>>> import numpy as np
>>> from numpy import linalg as LA
>>> np.set_printoptions(suppress=True, linewidth=200)
>>> K = np.array([[3.98, -4.0, 2.04, 4.03],
...     [4.0, -4.0, 1.97, 4.02],
...     [3.99, -4.0, 2.01, 3.99],
...     [3.99, -4.01, 1.99, 4.0],
...     [4.0, -4.01, 2.01, 3.98],
...     [2.96, -2.98, -0.99, 2.03],
...     [3.02, -2.99, -0.99, 1.99],
...     [3.02, -3.0, -1.0, 1.99],
...     [3.05, -3.03, -0.98, 2.02],
...     [3.01, -3.02, -1.01, 1.96]])
>>> K
array([[ 3.98, -4.  ,  2.04,  4.03],
       [ 4.  , -4.  ,  1.97,  4.02],
       [ 3.99, -4.  ,  2.01,  3.99],
       [ 3.99, -4.01,  1.99,  4.  ],
       [ 4.  , -4.01,  2.01,  3.98],
       [ 2.96, -2.98, -0.99,  2.03],
       [ 3.02, -2.99, -0.99,  1.99],
       [ 3.02, -3.  , -1.  ,  1.99],
       [ 3.05, -3.03, -0.98,  2.02],
       [ 3.01, -3.02, -1.01,  1.96]])
>>> G = np.cov(K, rowvar=False)
>>> np.argsort(-K.std(axis=0).round(6), kind="stable")
array([2, 3, 1, 0])
>>> np.round(np.median(K, axis=0), 2)
array([ 3.51, -3.51,  0.5 ,  3.  ])
>>> G.shape
(4, 4)
>>> np.round(np.corrcoef(K.T), 2)
array([[ 1., -1.,  1.,  1.],
       [-1.,  1., -1., -1.],
       [ 1., -1.,  1.,  1.],
       [ 1., -1.,  1.,  1.]])
>>> np.round(np.polyfit(K[:, 1], K[:, 3], 1), 2)
array([-2.  , -4.02])
>>> np.argwhere(np.triu(np.abs(np.corrcoef(K.T)) > 0.8, 1))
array([[0, 1],
       [0, 2],
       [0, 3],
       [1, 2],
       [1, 3],
       [2, 3]])
>>> np.round(K.std(axis=0), 2)
array([0.49, 0.5 , 1.5 , 1.  ])
>>> G.round(2)
array([[ 0.27, -0.27,  0.82,  0.55],
       [-0.27,  0.28, -0.83, -0.56],
       [ 0.82, -0.83,  2.5 ,  1.67],
       [ 0.55, -0.56,  1.67,  1.12]])
>>> np.round(LA.eigvalsh(G)[::-1], 2) + 0
array([4.16, 0.  , 0.  , 0.  ])
>>> feats = np.array([[-9, 0, 0], [0, -7, -1], [0, 5, 3]])
>>> q, evecs = LA.qr(feats[:, :1])[0], LA.qr(feats[:, 1:])[0]
>>> s = LA.svd(q.T @ evecs, compute_uv=False)
>>> s
array([0.])
>>> (s > 0.9).sum()
np.int64(0)
>>> np.round(LA.norm(q @ q.T - evecs @ evecs.T, 2), 2)
np.float64(1.0)
